In [1]: import numpy as np

In [2]: from numpy import linalg as LA

In [3]: np.set_printoptions(precision=4, suppress=True, linewidth=120, sign=" ")

In [4]: rd = lambda a: np.round(a, 4) + 0

In [5]: feats = np.load("m.npy")

In [6]: feats
Out[6]: 
array([[ 0, -3, -3, -2, -1],
       [ 0,  0, -2, -3, -2],
       [ 0,  0,  0,  0,  0],
       [ 0,  0,  0,  0, -3],
       [ 0,  0,  0,  0,  0]])

In [7]: # rows 2 and 4 are equal

In [8]: np.allclose(feats, feats.T)
Out[8]: False

In [9]: feats.inv()
AttributeError: 'numpy.ndarray' object has no attribute 'inv'


In [10]: LA.matrix_power(feats, 3)
Out[10]: 
array([[  0,   0,   0,   0, -27],
       [  0,   0,   0,   0,   0],
       [  0,   0,   0,   0,   0],
       [  0,   0,   0,   0,   0],
       [  0,   0,   0,   0,   0]])

In [11]: print(rd(np.abs(LA.eigvals(feats)).max()))
0.0

In [12]: np.trace(feats)
Out[12]: np.int64(0)

In [13]: np.allclose(feats @ feats.T, feats.T @ feats)
Out[13]: False

In [14]: rk = LA.matrix_rank(feats)

In [15]: rk
Out[15]: np.int64(3)

In [16]: ns = LA.svd(feats)[2][rk:].T

In [17]: ns.shape
Out[17]: (5, 2)

In [18]: [int(LA.matrix_rank(np.delete(feats, i, axis=0))) for i in range(5)]
Out[18]: [2, 2, 3, 2, 3]

In [19]: np.poly(feats)
Out[19]: array([ 1.,  0.,  0.,  0.,  0.,  0.])

In [20]: np.kron(np.eye(2, dtype=int), feats)
Out[20]: 
array([[ 0, -3, -3, -2, -1,  0,  0,  0,  0,  0],
       [ 0,  0, -2, -3, -2,  0,  0,  0,  0,  0],
       [ 0,  0,  0,  0,  0,  0,  0,  0,  0,  0],
       [ 0,  0,  0,  0, -3,  0,  0,  0,  0,  0],
       [ 0,  0,  0,  0,  0,  0,  0,  0,  0,  0],
       [ 0,  0,  0,  0,  0,  0, -3, -3, -2, -1],
       [ 0,  0,  0,  0,  0,  0,  0, -2, -3, -2],
       [ 0,  0,  0,  0,  0,  0,  0,  0,  0,  0],
       [ 0,  0,  0,  0,  0,  0,  0,  0,  0, -3],
       [ 0,  0,  0,  0,  0,  0,  0,  0,  0,  0]])

In [21]: print(rd(LA.eigvals(feats)))
[ 0.  0.  0.  0.  0.]
